In [1]: import numpy as np

In [2]: np.set_printoptions(suppress=True, linewidth=100)

In [3]: rng = np.random.default_rng(49)

In [4]: idx = rng.integers(0, 3, 8)

In [5]: J = np.array([[-7, -4, 9, -7, 3, -2, -2, -3],
   ...:     [2, 3, 2, -2, 3, -6, -1, -2],
   ...:     [-4, -4, -6, -8, 3, -7, -7, -8],
   ...:     [-5, 1, 8, -8, 1, 2, 4, -7],
   ...:     [-3, -4, 1, 7, 4, 8, 4, -3],
   ...:     [-6, -2, -4, 6, -6, 2, -6, -4],
   ...:     [3, -7, -5, 4, 3, -8, 8, -6],
   ...:     [2, -4, 0, -8, 1, 0, 3, -3]]) * (idx[:, None] == idx)

In [6]: print(J)
[[-7  0  0  0  3  0  0  0]
 [ 0  3  0 -2  0 -6 -1 -2]
 [ 0  0 -6  0  0  0  0  0]
 [ 0  1  0 -8  0  2  4 -7]
 [-3  0  0  0  4  0  0  0]
 [ 0 -2  0  6  0  2 -6 -4]
 [ 0 -7  0  4  0 -8  8 -6]
 [ 0 -4  0 -8  0  0  3 -3]]

In [7]: # 3 groups of indices that never mix

In [8]: x = np.array([4, 2, 4, 2, 4, 1, 5, 4])

In [9]: rhs = J @ x

In [10]: beta, lr = np.zeros(8), 1 / np.linalg.norm(J, 2) ** 2

In [11]: for i in range(20):
    ...:     beta -= lr * J.T @ (J @ beta - rhs)
    ...:     if i % 5 == 0: print(i, round(np.linalg.norm(J @ beta - rhs), 3))
    ...: 
0 45.298
5 21.403
10 14.475
15 11.463

In [12]: print(round(np.linalg.cond(J), 3))
7.736

In [13]: print(beta.round(3))
[1.932 1.249 3.757 1.517 0.657 0.538 4.237 4.257]

In [14]: def softmax(z):
    ...:     e = np.exp(z - z.max(axis=-1, keepdims=True))
    ...:     return e / e.sum(axis=-1, keepdims=True)
    ...: 

In [15]: print(np.round(softmax(J).sum(axis=1), 3))
[1. 1. 1. 1. 1. 1. 1. 1.]

In [16]: print(np.round(softmax(10 * J[6]), 3) + 0)
[0. 0. 0. 0. 0. 0. 1. 0.]

In [17]: scores = J @ J.T / np.sqrt(8)

In [18]: print(np.round(softmax(scores)[6] @ J, 3) + 0)
[ 0. -7.  0.  4.  0. -8.  8. -6.]

In [19]: print(np.round(softmax(scores + np.triu(np.full(scores.shape, -np.inf), 1)), 3) + 0)
[[1.    0.    0.    0.    0.    0.    0.    0.   ]
 [0.    1.    0.    0.    0.    0.    0.    0.   ]
 [0.    0.    1.    0.    0.    0.    0.    0.   ]
 [0.    0.    0.    1.    0.    0.    0.    0.   ]
 [0.944 0.    0.    0.    0.056 0.    0.    0.   ]
 [0.    0.    0.    0.    0.    1.    0.    0.   ]
 [0.    0.    0.    0.    0.    0.    1.    0.   ]
 [0.    0.    0.    0.146 0.    0.    0.    0.854]]

In [20]: idx = rng.permutation(8)

In [21]: B = J[:, idx] * rng.choice([-1, 1], 8)

In [22]: print(B)
[[ 0  0  0  0  0 -3  0  7]
 [-6  1  0  2 -2  0  3  0]
 [ 0  0  6  0  0  0  0  0]
 [ 2 -4  0  7 -8  0  1  0]
 [ 0  0  0  0  0 -4  0  3]
 [ 2  6  0  4  6  0 -2  0]
 [-8 -8  0  6  4  0 -7  0]
 [ 0 -3  0  3 -8  0 -4  0]]

In [23]: left, _, Vh = np.linalg.svd(J.T @ B)

In [24]: print(np.round(np.linalg.lstsq(J, B)[0], 3) + 0)
[[ 0.  0.  0.  0.  0.  0.  0. -1.]
 [ 0.  0.  0.  0.  0.  0.  1.  0.]
 [ 0.  0. -1.  0.  0.  0.  0.  0.]
 [ 0.  0.  0.  0.  1.  0.  0.  0.]
 [ 0.  0.  0.  0.  0. -1.  0.  0.]
 [ 1.  0.  0.  0.  0.  0.  0.  0.]
 [ 0. -1.  0.  0.  0.  0.  0.  0.]
 [ 0.  0.  0. -1.  0.  0.  0.  0.]]

In [25]: print(idx)
[5 6 2 7 3 4 1 0]

In [26]: B = J / np.sqrt((J ** 2).mean(axis=1, keepdims=True))

In [27]: print(np.linalg.matrix_rank(B) == np.linalg.matrix_rank(J))
True

In [28]: B = np.array([[1, -1], [-2, -2], [1, -1], [2, -1], [1, 2], [3, 2], [0, 3], [2, 3]])

In [29]: print(np.vstack([J, B.T]).shape)
(10, 8)

In [30]: print(np.einsum("ij->j", J))
[-10  -9  -6  -8   7 -10   8 -22]

In [31]: print(np.einsum("ij,ij->i", J, J))
[ 58  54  36 134  25  96 229  98]

In [32]: print(np.einsum("ik,kj->ij", J, B))
[[ -4  13]
 [-32 -25]
 [ -6   6]
 [-26   1]
 [  1  11]
 [ 14 -28]
 [-14   0]
 [-14  16]]

In [33]: print(J @ B)
[[ -4  13]
 [-32 -25]
 [ -6   6]
 [-26   1]
 [  1  11]
 [ 14 -28]
 [-14   0]
 [-14  16]]

In [34]: print(np.linalg.matrix_rank(J @ B))
2

In [35]: print(np.linalg.matrix_rank(np.vstack([J, B.T])))
8

In [36]: print(np.einsum("ik,kj->ji", J, B))
[[ -4 -32  -6 -26   1  14 -14 -14]
 [ 13 -25   6   1  11 -28   0  16]]

In [37]: data = np.loadtxt("out13.csv", delimiter=",")

In [38]: print(data)
[[ 5.     3.703  4.352 -3.648  5.     2.352  3.   ]
 [ 5.     6.884  5.942 -2.058  5.     3.942  3.   ]
 [ 5.     4.252  4.626 -3.374  5.     2.626  3.   ]
 [ 5.     2.005  3.502 -4.498  5.     1.502  3.   ]
 [ 5.     1.152  3.076 -4.924  5.     1.076  3.   ]
 [ 5.     0.868  2.934 -5.066  5.     0.934  3.   ]
 [ 5.     1.985  3.492 -4.508  5.     1.492  3.   ]
 [ 5.     1.163  3.082 -4.918  5.     1.082  3.   ]
 [ 5.     1.55   3.275 -4.725  5.     1.275  3.   ]
 [ 5.     5.36   5.18  -2.82   5.     3.18   3.   ]
 [ 5.     3.732  4.366 -3.634  5.     2.366  3.   ]
 [ 5.    -2.319  1.341 -6.659  5.    -0.659  3.   ]
 [ 5.     5.833  5.416 -2.584  5.     3.416  3.   ]
 [ 5.     3.256  4.128 -3.872  5.     2.128  3.   ]
 [ 5.     1.974  3.487 -4.513  5.     1.487  3.   ]
 [ 5.     2.038  3.519 -4.481  5.     1.519  3.   ]]

In [39]: # column 4 repeats column 0

In [40]: print(round(np.linalg.norm(data, 2) / np.linalg.norm(data), 3))
0.965

In [41]: print([round(float(x), 3) for x in np.linalg.svd(data, compute_uv=False)[:3]])
[40.492, 11.078, 0.001]

In [42]: print(np.linalg.matrix_rank(data, rtol=0.1))
2

In [43]: left, sig, Vh = np.linalg.svd(data)

In [44]: V = Vh[:(sig > 1e-8).sum()]

In [45]: x = data[6] + -2 * data[12] + rng.integers(2) * np.eye(7)[5]

In [46]: print(x.round(3))
[-5.    -9.681 -7.34   0.66  -5.    -5.34  -3.   ]

In [47]: print(round(float(np.linalg.norm(x - V.T @ V @ x)), 3))
0.0

In [48]: B = np.array([[0, 1, 0, 2, 1, 3, 3, 3, 3],
    ...:     [1, 3, 0, 0, 0, 3, 3, 2, 3],
    ...:     [3, 1, 3, 2, 0, 1, 2, 3, 1],
    ...:     [0, 1, 1, 0, 1, 3, 2, 1, 3],
    ...:     [1, 0, 2, 2, 0, 1, 2, 0, 0],
    ...:     [3, 3, 3, 2, 0, 3, 1, 2, 3],
    ...:     [3, 3, 0, 2, 3, 0, 2, 1, 2],
    ...:     [0, 1, 3, 2, 3, 3, 2, 3, 3],
    ...:     [2, 3, 3, 0, 0, 2, 1, 3, 1]])

In [49]: arr = np.triu(B, 1)

In [50]: print(arr)
[[0 1 0 2 1 3 3 3 3]
 [0 0 0 0 0 3 3 2 3]
 [0 0 0 2 0 1 2 3 1]
 [0 0 0 0 1 3 2 1 3]
 [0 0 0 0 0 1 2 0 0]
 [0 0 0 0 0 0 1 2 3]
 [0 0 0 0 0 0 0 1 2]
 [0 0 0 0 0 0 0 0 3]
 [0 0 0 0 0 0 0 0 0]]

In [51]: # rows and columns are dependent

In [52]: ang = np.radians(15)

In [53]: R = np.eye(9)

In [54]: R[2, 2] = R[3, 3] = np.cos(ang)

In [55]: R[2, 3], R[3, 2] = -np.sin(ang), np.sin(ang)

In [56]: print(R.round(3))
[[ 1.     0.     0.     0.     0.     0.     0.     0.     0.   ]
 [ 0.     1.     0.     0.     0.     0.     0.     0.     0.   ]
 [ 0.     0.     0.966 -0.259  0.     0.     0.     0.     0.   ]
 [ 0.     0.     0.259  0.966  0.     0.     0.     0.     0.   ]
 [ 0.     0.     0.     0.     1.     0.     0.     0.     0.   ]
 [ 0.     0.     0.     0.     0.     1.     0.     0.     0.   ]
 [ 0.     0.     0.     0.     0.     0.     1.     0.     0.   ]
 [ 0.     0.     0.     0.     0.     0.     0.     1.     0.   ]
 [ 0.     0.     0.     0.     0.     0.     0.     0.     1.   ]]

In [57]: B = arr @ R.T

In [58]: print(np.round(np.abs(B - arr).max(axis=0), 3))
[0.    0.    0.518 0.068 0.    0.    0.    0.    0.   ]

In [59]: print(B.round(3))
[[ 0.     1.    -0.518  1.932  1.     3.     3.     3.     3.   ]
 [ 0.     0.     0.     0.     0.     3.     3.     2.     3.   ]
 [ 0.     0.    -0.518  1.932  0.     1.     2.     3.     1.   ]
 [ 0.     0.     0.     0.     1.     3.     2.     1.     3.   ]
 [ 0.     0.     0.     0.     0.     1.     2.     0.     0.   ]
 [ 0.     0.     0.     0.     0.     0.     1.     2.     3.   ]
 [ 0.     0.     0.     0.     0.     0.     0.     1.     2.   ]
 [ 0.     0.     0.     0.     0.     0.     0.     0.     3.   ]
 [ 0.     0.     0.     0.     0.     0.     0.     0.     0.   ]]

In [60]: print(np.allclose(np.linalg.norm(arr, axis=1), np.linalg.norm(B, axis=1)))
True

In [61]: print(np.allclose(arr @ arr.T, B @ B.T))
True

In [62]: print(round(np.linalg.det(R), 3), round(float(np.trace(R)), 3))
1.0 8.932

In [63]: print(np.round(np.linalg.svd(arr, compute_uv=False), 3) + 0, np.round(np.linalg.svd(B, compute_uv=False), 3) + 0)
[10.979  3.825  3.129  1.604  0.945  0.604  0.459  0.     0.   ] [10.979  3.825  3.129  1.604  0.945  0.604  0.459  0.     0.   ]

In [64]: print([int(np.linalg.matrix_rank(np.linalg.matrix_power(arr, p))) for p in range(1, 10)])
[7, 5, 4, 3, 2, 1, 0, 0, 0]

In [65]: print((J != 0).astype(int))
[[1 0 0 0 1 0 0 0]
 [0 1 0 1 0 1 1 1]
 [0 0 1 0 0 0 0 0]
 [0 1 0 1 0 1 1 1]
 [1 0 0 0 1 0 0 0]
 [0 1 0 1 0 1 1 1]
 [0 1 0 1 0 1 1 1]
 [0 1 0 1 0 0 1 1]]

In [66]: print(np.linalg.lstsq(arr[:-1].T, arr[-1])[2])
7

In [67]: x = np.array([-2, 5, -1, 2, -2, 0, -2, 2, -3])

In [68]: print(np.einsum("ij,j->i", arr, x))
[ -2 -11   3 -13  -4  -7  -4  -9   0]

In [69]: print(arr @ np.ones(9))
[16. 11.  9. 10.  3.  6.  3.  3.  0.]

In [70]: print(np.linalg.norm(arr @ x) <= np.linalg.norm(arr, 2) * np.linalg.norm(x) + 1e-9)
True

In [71]: print(np.sign((arr @ x).round(6)))
[-1 -1  1 -1 -1 -1 -1 -1  0]

In [72]: M = np.loadtxt("m.csv", delimiter=",")

In [73]: print(M.round(3))
[[ 0.959 -0.178  0.178  0.041  0.124]
 [-0.178  0.227  0.773  0.178  0.535]
 [ 0.178  0.773  0.227 -0.178 -0.535]
 [ 0.041  0.178 -0.178  0.959 -0.124]
 [ 0.124  0.535 -0.535 -0.124  0.629]]

In [74]: # symmetric

In [75]: left, sig, Vh = np.linalg.svd(arr)

In [76]: print(sig.round(3) + 0)
[10.979  3.825  3.129  1.604  0.945  0.604  0.459  0.     0.   ]

In [77]: B = left[:, :7] @ np.diag(sig[:7]) @ Vh[:7]

In [78]: print(B.round(3) + 0)
[[0. 1. 0. 2. 1. 3. 3. 3. 3.]
 [0. 0. 0. 0. 0. 3. 3. 2. 3.]
 [0. 0. 0. 2. 0. 1. 2. 3. 1.]
 [0. 0. 0. 0. 1. 3. 2. 1. 3.]
 [0. 0. 0. 0. 0. 1. 2. 0. 0.]
 [0. 0. 0. 0. 0. 0. 1. 2. 3.]
 [0. 0. 0. 0. 0. 0. 0. 1. 2.]
 [0. 0. 0. 0. 0. 0. 0. 0. 3.]
 [0. 0. 0. 0. 0. 0. 0. 0. 0.]]

In [79]: print(round(np.abs(arr - B).max(), 3))
0.0

In [80]: print(round(np.linalg.norm(arr - B) / np.linalg.norm(arr), 3))
0.0

In [81]: t3 = np.stack([J, -2 * J, J[::-1]])

In [82]: print(np.linalg.matrix_rank(t3))
[8 8 8]

In [83]: print(t3.shape)
(3, 8, 8)

In [84]: print(t3.sum(axis=0))
[[  7  -4   0  -8  -3   0   3  -3]
 [  0 -10   0   6   0  -2   9  -4]
 [  0  -2   6   6   0   2  -6  -4]
 [ -3  -1   0   8   4  -2  -4   7]
 [  3   1   0  -8  -4   2   4  -7]
 [  0   2  -6  -6   0  -2   6   4]
 [  0  10   0  -6   0   2  -9   4]
 [ -7   4   0   8   3   0  -3   3]]

In [85]: print(np.einsum("bij,cij->bc", t3, t3))
[[  730 -1460    46]
 [-1460  2920   -92]
 [   46   -92   730]]

In [86]: print(np.linalg.matrix_rank(t3.reshape(3, -1)))
2

In [87]: print((t3 @ J.T).shape)
(3, 8, 8)

In [88]: vals, V = np.linalg.eig(M)

In [89]: print(np.round(np.sort(np.linalg.eigvals(M.T)), 3))
[-1.  1.  1.  1.  1.]

In [90]: print(np.round(np.sort(np.linalg.eigvals(M @ M)), 3))
[1.+0.j 1.+0.j 1.+0.j 1.-0.j 1.+0.j]

In [91]: print(vals.round(3))
[ 1. -1.  1.  1.  1.]

In [92]: print(np.round(M @ V[:, 0] - vals[0] * V[:, 0], 3) + 0)
[0. 0. 0. 0. 0.]

In [93]: vals, V = np.linalg.eigh(M)

In [94]: print(np.round(V.T @ M @ V, 3) + 0)
[[-1.  0.  0.  0.  0.]
 [ 0.  1.  0.  0.  0.]
 [ 0.  0.  1.  0.  0.]
 [ 0.  0.  0.  1.  0.]
 [ 0.  0.  0.  0.  1.]]

In [95]: print(np.round(np.linalg.svd(M, compute_uv=False), 3))
[1. 1. 1. 1. 1.]

In [96]: print(vals.round(3))
[-1.  1.  1.  1.  1.]

In [97]: print(np.round(np.linalg.eigvalsh(M @ M), 3))
[1. 1. 1. 1. 1.]

In [98]: print(np.round(np.linalg.eigvalsh(M + 4 * np.eye(5)), 3))
[3. 5. 5. 5. 5.]

In [99]: w1 = np.array([[2, -2, 3], [1, 2, -2], [0, -1, 3], [0, -3, -1], [0, -2, -3]])

In [100]: beta = np.array([2, -2, -5])

In [101]: hid = np.maximum(M @ w1 + beta, 0)

In [102]: print(hid.round(3))
[[3.739 0.    0.   ]
 [1.87  0.    0.   ]
 [3.13  0.57  0.   ]
 [2.261 0.    0.   ]
 [2.783 0.    0.   ]]

In [103]: print((hid > 0).astype(int))
[[1 0 0]
 [1 0 0]
 [1 1 0]
 [1 0 0]
 [1 0 0]]

In [104]: cent = np.array([[0, -1], [1, -3], [0, -3]])

In [105]: print(np.round(hid @ cent, 3))
[[ 0.    -3.739]
 [ 0.    -1.87 ]
 [ 0.57  -4.84 ]
 [ 0.    -2.261]
 [ 0.    -2.783]]

In [106]: print(w1 @ cent)
[[-2 -5]
 [ 2 -1]
 [-1 -6]
 [-3 12]
 [-2 15]]
